$ python3 -q
>>> import numpy as np
>>> from numpy import linalg as LA
>>> np.set_printoptions(precision=3, suppress=True, linewidth=200, legacy="1.25")
>>> def tidy(a):
...     return np.round(a, 3) + 0
... 
>>> other = np.array([[4, 1], [1, 3], [1, 4]])
>>> W0 = np.tile(other, (2, 3))
>>> W0
array([[4, 1, 4, 1, 4, 1],
       [1, 3, 1, 3, 1, 3],
       [1, 4, 1, 4, 1, 4],
       [4, 1, 4, 1, 4, 1],
       [1, 3, 1, 3, 1, 3],
       [1, 4, 1, 4, 1, 4]])
>>> other = np.array([[2, 1, 2], [0, 1, 0], [0, 2, 2], [2, 1, 1], [2, 0, 2], [1, 0, 1]])
>>> np.vstack([W0, other.T]).shape
(9, 6)
>>> np.einsum("ij,ij->i", W0, W0)
array([51, 30, 51, 51, 30, 51])
>>> np.einsum("ik,kj->ji", W0, other)
array([[19, 13, 16, 19, 13, 16],
       [14,  9, 11, 14,  9, 11],
       [26, 12, 14, 26, 12, 14]])
>>> LA.matrix_rank(W0 @ other)
2
>>> W0 @ other
array([[19, 14, 26],
       [13,  9, 12],
       [16, 11, 14],
       [19, 14, 26],
       [13,  9, 12],
       [16, 11, 14]])
>>> np.einsum("ij->j", W0)
array([12, 16, 12, 16, 12, 16])
>>> LA.matrix_rank(np.vstack([W0, other.T]))
5
>>> r = LA.matrix_rank(W0)
>>> r
2
>>> ns = LA.svd(W0)[2][r:].T
>>> [int(LA.matrix_rank(W0[:, :j + 1])) for j in range(6)]
[1, 2, 2, 2, 2, 2]
>>> LA.matrix_rank(W0.T @ W0), LA.matrix_rank(W0 @ W0.T)
(2, 2)
>>> [int(LA.matrix_rank(W0[:i])) for i in range(1, len(W0) + 1)]
[1, 2, 2, 2, 2, 2]
>>> [int(LA.matrix_rank(np.delete(W0, i, axis=0))) for i in range(6)]
[2, 2, 2, 2, 2, 2]
>>> Uu, sigma, vt = LA.svd(W0)
>>> np.argmax(sigma[:-1] / (sigma[1:] + 1e-6)) + 1
2
>>> other = Uu[:, :2] @ np.diag(sigma[:2]) @ vt[:2]
>>> tidy(LA.norm(W0 - other) / LA.norm(W0))
0.0
>>> LA.cond(W0) > 100
True
>>> [round(float(x), 3) for x in LA.svd(W0, compute_uv=False)[:3]]
[14.221, 7.86, 0.0]
>>> Uu, sigma, vt = LA.svd(W0)
>>> evecs = vt[:(sigma > 1e-8).sum()]
>>> rng = np.random.default_rng(618250)
>>> x = W0[5] + -3 * W0[1] + rng.integers(2) * np.eye(6)[0]
>>> x
array([-1., -5., -2., -5., -2., -5.])
>>> tidy(LA.norm(x - evecs.T @ evecs @ x))
0.816
>>> LA.matrix_rank(np.vstack([W0, x]))
3
>>> tidy(evecs.T @ evecs)
array([[0.333, 0.   , 0.333, 0.   , 0.333, 0.   ],
       [0.   , 0.333, 0.   , 0.333, 0.   , 0.333],
       [0.333, 0.   , 0.333, 0.   , 0.333, 0.   ],
       [0.   , 0.333, 0.   , 0.333, 0.   , 0.333],
       [0.333, 0.   , 0.333, 0.   , 0.333, 0.   ],
       [0.   , 0.333, 0.   , 0.333, 0.   , 0.333]])
